$ python -q
>>> import numpy as np
>>> np.set_printoptions(precision=3, suppress=True, linewidth=200)
>>> m1 = np.load("run11.npy")
>>> print(m1)
[[0 1 0]
 [1 0 0]
 [0 0 1]]
>>> print((np.linalg.matrix_power((m1 != 0) + (m1.T != 0) + np.eye(3), 3) > 0).astype(int))
[[1 1 0]
 [1 1 0]
 [0 0 1]]
>>> print(np.flatnonzero(np.linalg.matrix_power((m1 != 0) + (m1.T != 0) + np.eye(3), 3)[2]))
[2]
>>> ev, vecs = np.linalg.eig(m1)
>>> print(ev)
[ 1. -1.  1.]
>>> print(np.sort(np.linalg.eigvals(m1 @ m1)))
[1. 1. 1.]
>>> print(np.sort(np.linalg.eigvals(m1.T)))
[-1.  1.  1.]
>>> out = np.array([[-2, -1], [2, 1], [0, 1]])
>>> print(np.einsum("ik,kj->ij", m1, out))
[[ 2  1]
 [-2 -1]
 [ 0  1]]
>>> print(np.einsum("ik,kj->ji", m1, out))
[[ 2 -2  0]
 [ 1 -1  1]]
>>> print(np.einsum("ij->j", m1))
[1 1 1]
>>> print(out.T @ m1.T)
[[ 2 -2  0]
 [ 1 -1  1]]
>>> print(np.linalg.matrix_rank(m1 @ out))
2
>>> print(m1.sum(axis=1))
[1 1 1]
>>> print(np.linalg.matrix_power(m1, 2))
[[1 0 0]
 [0 1 0]
 [0 0 1]]
>>> print(np.linalg.matrix_power(m1, 100))
[[1 0 0]
 [0 1 0]
 [0 0 1]]
>>> print(m1 @ np.ones(3))
[1. 1. 1.]
>>> print(np.sort(np.abs(np.linalg.eigvals(m1)))[::-1])
[1. 1. 1.]
>>> pr = np.eye(3)[2]
>>> for _ in range(3):
...     pr = pr @ m1
...     print(pr.round(3))
... 
[0. 0. 1.]
[0. 0. 1.]
[0. 0. 1.]
>>> A = np.loadtxt("arr.csv", delimiter=",")
>>> print(A)
[[ 0.  1.  0.  4.]
 [ 0. -2. -2. -1.]
 [ 5.  5.  4.  1.]
 [ 5. -2.  1. -1.]]
>>> print(np.allclose(A @ A.T, A.T @ A))
False
>>> print(np.round(np.abs(np.linalg.eigvals(A)).max(), 3))
5.524
>>> print(np.trace(A))
1.0
>>> print((A - A.T) / 2)
[[ 0.   0.5 -2.5 -0.5]
 [-0.5  0.  -3.5  0.5]
 [ 2.5  3.5  0.   0. ]
 [ 0.5 -0.5  0.   0. ]]
>>> print(np.allclose(A, A.T))
False
>>> vec = np.array([-3, -2, 2, -3])
>>> target = A @ vec
>>> print(target)
[-14.   3. -20.  -6.]
>>> print(np.linalg.solve(A, target))
[-3. -2.  2. -3.]
>>> print(np.linalg.solve(A, A[:, 3]))
[ 0. -0. -0.  1.]
>>> basis = 20 * np.array([[0.0, -0.5, 0.6], [0.0, -2.3, 1.1]])
>>> rng = np.random.default_rng(40)
>>> idx = rng.integers(0, 2, 23)
>>> M = basis[idx] + rng.normal(size=(23, 3))
>>> print(M)
[[  0.145 -45.614  21.429]
 [ -0.936 -47.336  22.33 ]
 [ -0.208  -9.573  12.045]
 [  1.39  -45.417  22.165]
 [  0.044 -10.51   11.613]
 [ -0.32  -44.478  21.811]
 [ -0.597  -9.758  12.722]
 [ -1.128 -12.331  11.729]
 [  1.025 -10.692  12.629]
 [  0.329 -45.309  21.361]
 [ -0.352  -8.392  12.691]
 [ -2.503 -44.741  24.012]
 [ -0.268 -45.181  21.148]
 [  0.051  -9.915  11.375]
 [  0.908  -9.454  12.641]
 [  0.904 -12.177  12.348]
 [ -1.598 -46.42   21.959]
 [ -1.09  -45.883  20.65 ]
 [ -0.463 -45.135  21.007]
 [  0.166 -47.543  22.283]
 [ -1.754 -47.012  20.29 ]
 [  0.227 -11.023  11.435]
 [  0.237 -45.102  22.562]]
>>> Ac = M - M.mean(axis=0)
>>> vecs = np.linalg.svd(Ac)[2][:1]
>>> out = Ac - Ac @ vecs.T @ vecs
>>> print(round(float(np.linalg.norm(out) / np.linalg.norm(Ac)), 3))
0.067
>>> print(out.std(axis=0))
[0.872 0.225 0.825]
>>> gram = M.T @ M
>>> print(np.linalg.eigvalsh(gram)[::-1])
[35584.022   415.874    17.51 ]
>>> print(np.allclose(gram, gram.T))
True
>>> print(gram)
[[    21.039    297.647   -135.107]
 [   297.647  28351.927 -14211.132]
 [  -135.107 -14211.132   7644.439]]
>>> print(np.linalg.matrix_rank(gram))
3
>>> print((M @ M.T).shape)
(23, 23)
>>> gram = np.cov(M, rowvar=False)
>>> print(np.polyfit(M[:, 1], M[:, 2], 1))
[-0.271  9.341]
>>> print(gram)
[[  0.89    5.529  -1.515]
 [  5.529 323.114 -87.542]
 [ -1.515 -87.542  24.538]]
>>> print(M.std(axis=0))
[ 0.923 17.58   4.845]
>>> print(np.linalg.eigvalsh(gram)[::-1])
[346.983   0.8     0.759]
>>> print(np.corrcoef(M.T))
[[ 1.     0.326 -0.324]
 [ 0.326  1.    -0.983]
 [-0.324 -0.983  1.   ]]
>>> out = np.linalg.inv(A)
>>> print(out)
[[ 0.058  0.303  0.135  0.065]
 [-0.032  0.387  0.258 -0.258]
 [-0.097 -0.839 -0.226  0.226]
 [ 0.258 -0.097 -0.065  0.065]]
>>> print(np.round(A @ out, 3) + 0)
[[1. 0. 0. 0.]
 [0. 1. 0. 0.]
 [0. 0. 1. 0.]
 [0. 0. 0. 1.]]
>>> data = np.loadtxt("case12.csv", delimiter=",")
>>> print(data)
[[-1.225 -0.637  4.806]
 [-0.6    2.641  4.203]
 [-2.979  0.367  3.999]
 [ 2.244 -1.647  4.153]
 [-0.21   4.406  2.355]
 [-3.285  3.136  2.091]
 [-2.55  -3.9   -1.813]
 [-3.055 -3.725  1.338]
 [ 2.81  -3.045 -2.799]
 [-2.126  1.293 -4.337]
 [-2.181  2.995  3.358]]
>>> out = data / np.linalg.norm(data, axis=1, keepdims=True)
>>> gram = out @ out.T
>>> print(gram[2])
[ 0.905  0.783  1.     0.373  0.466  0.772 -0.043  0.523 -0.827 -0.421  0.841]
>>> print(np.argwhere(np.triu(np.abs(gram) > 0.95, 1)))
[[ 3  9]
 [ 5  8]
 [ 8 10]]
>>> print((np.abs(gram) > 0.9).astype(int))
[[1 0 1 0 0 0 0 0 0 0 0]
 [0 1 0 0 0 0 0 0 0 0 1]
 [1 0 1 0 0 0 0 0 0 0 0]
 [0 0 0 1 0 0 0 0 0 1 0]
 [0 0 0 0 1 0 0 0 0 0 0]
 [0 0 0 0 0 1 0 0 1 0 1]
 [0 0 0 0 0 0 1 0 0 0 0]
 [0 0 0 0 0 0 0 1 0 0 0]
 [0 0 0 0 0 1 0 0 1 0 1]
 [0 0 0 1 0 0 0 0 0 1 0]
 [0 1 0 0 0 1 0 0 1 0 1]]
>>> print((gram - 2 * np.eye(11)).round(6).argmax(axis=1))
[ 2 10  0  0  1 10  7  6  6  6  5]
>>> print(np.linalg.norm(out, axis=1))
[1. 1. 1. 1. 1. 1. 1. 1. 1. 1. 1.]
>>> W0 = np.array([[1.7, 0.0, -0.6, -0.8],
...     [0.7, 0.5, -0.3, 0.9],
...     [1.1, -0.8, 0.0, -1.5]])
>>> W0[:, 0] *= 3
>>> print(W0)
[[ 5.1  0.  -0.6 -0.8]
 [ 2.1  0.5 -0.3  0.9]
 [ 3.3 -0.8  0.  -1.5]]
>>> gram = W0.T @ W0
>>> print(np.allclose(gram, gram.T))
True
>>> print(np.linalg.matrix_rank(gram))
3
>>> print(np.round(np.trace(gram), 3), round((W0 ** 2).sum(), 3))
46.35 46.35
>>> print(gram)
[[41.31 -1.59 -3.69 -7.14]
 [-1.59  0.89 -0.15  1.65]
 [-3.69 -0.15  0.45  0.21]
 [-7.14  1.65  0.21  3.7 ]]
>>> print(np.round(np.linalg.eigvalsh(gram)[::-1], 3) + 0)
[43.017  3.25   0.083  0.   ]
>>> vec = np.array([1, -1, 0, 3])
>>> a = np.maximum(W0 @ vec, 0)
>>> print(np.maximum(W0 @ vec, 0) - np.maximum(-W0 @ vec, 0))
[ 2.7  4.3 -0.4]
>>> print(np.maximum(W0 @ (3 * vec), 0))
[ 8.1 12.9  0. ]
>>> E = np.load("m.npy")
>>> print(E)
[[2 0 0]
 [2 0 0]
 [0 0 0]]
>>> proj = np.triu(np.array([[5, -3, -1], [-5, 0, 0], [3, 1, 5]]), 1) + np.eye(3)
>>> out = proj @ E @ np.linalg.inv(proj)
>>> print(np.linalg.matrix_rank(out))
1
>>> print(np.poly(out))
[ 1. -2.  0.  0.]
>>> print(np.round(np.linalg.det(out), 3))
0.0
>>> print(np.trace(out), np.trace(E))
2.0 2
>>> r0 = np.array([2, 2, 1, 3])
>>> out = A + np.outer(r0, np.eye(4)[2])
>>> print(np.linalg.matrix_rank(out - A))
1
>>> print(np.linalg.matrix_rank(np.linalg.inv(out) - np.linalg.inv(A), tol=1e-8))
1
>>> print(np.unique(E.round(6), axis=0).shape)
(2, 3)
>>> print(round(np.trace(np.linalg.pinv(E) @ E), 3))
1.0
>>> print(np.allclose(E[:-1].T @ np.linalg.lstsq(E[:-1].T, E[-1])[0], E[-1]))
True
>>> print(E @ np.linalg.pinv(E) @ E)
[[2. 0. 0.]
 [2. 0. 0.]
 [0. 0. 0.]]
>>> print(np.abs(np.diag(np.linalg.qr(E)[1])) > 1e-9)
[ True False False]
>>> vec = np.array([-1, -3, 3])
>>> target = data @ vec
>>> beta, lr = np.zeros(3), 1 / np.linalg.norm(data, 2) ** 2
>>> for i in range(40):
...     beta -= lr * data.T @ (data @ beta - target)
...     if i % 10 == 0: print(i, round(np.linalg.norm(data @ beta - target), 3))
... 
0 19.267
10 0.073
20 0.001
30 0.0
>>> print(round(np.linalg.cond(data), 3))
1.73
>>> arr = np.loadtxt("layer9.csv", delimiter=",")
>>> print(arr)
[[1. 1.]
 [1. 1.]]
>>> print(np.argsort(-np.linalg.norm(arr, axis=0).round(6), kind="stable")[:3])
[0 1]
>>> print([round(float(x), 3) for x in np.linalg.svd(arr, compute_uv=False)[:3]])
[2.0, 0.0]
>>> print(np.linalg.matrix_rank(arr, rtol=0.1))
1
>>> print(np.linalg.cond(arr) > 100)
True
>>> ev, vecs = np.linalg.eigh(arr)
>>> vec = np.array([2, 1])
>>> print(vecs * np.abs(ev) @ vecs.T)
[[1. 1.]
 [1. 1.]]
>>> rank = np.linalg.matrix_rank(arr)
>>> print(rank)
1
>>> null = np.linalg.svd(arr)[2][rank:].T
>>> print(np.round(arr @ null, 3) + 0)
[[0.]
 [0.]]
>>> print(null[:, 0] / null[np.abs(null[:, 0]).round(6).argmax(), 0])
[ 1. -1.]
>>> print([int(np.linalg.matrix_rank(arr[:i])) for i in range(1, len(arr) + 1)])
[1, 1]
>>> print([int(np.linalg.matrix_rank(np.delete(arr, i, axis=0))) for i in range(2)])
[1, 1]
>>> print(np.linalg.matrix_rank(arr.T @ arr), np.linalg.matrix_rank(arr @ arr.T))
1 1
>>> print(np.allclose(arr @ null, 0))
True
>>> print([int(np.linalg.matrix_rank(arr[:, :j + 1])) for j in range(2)])
[1, 1]
>>> print(null.shape)
(2, 1)
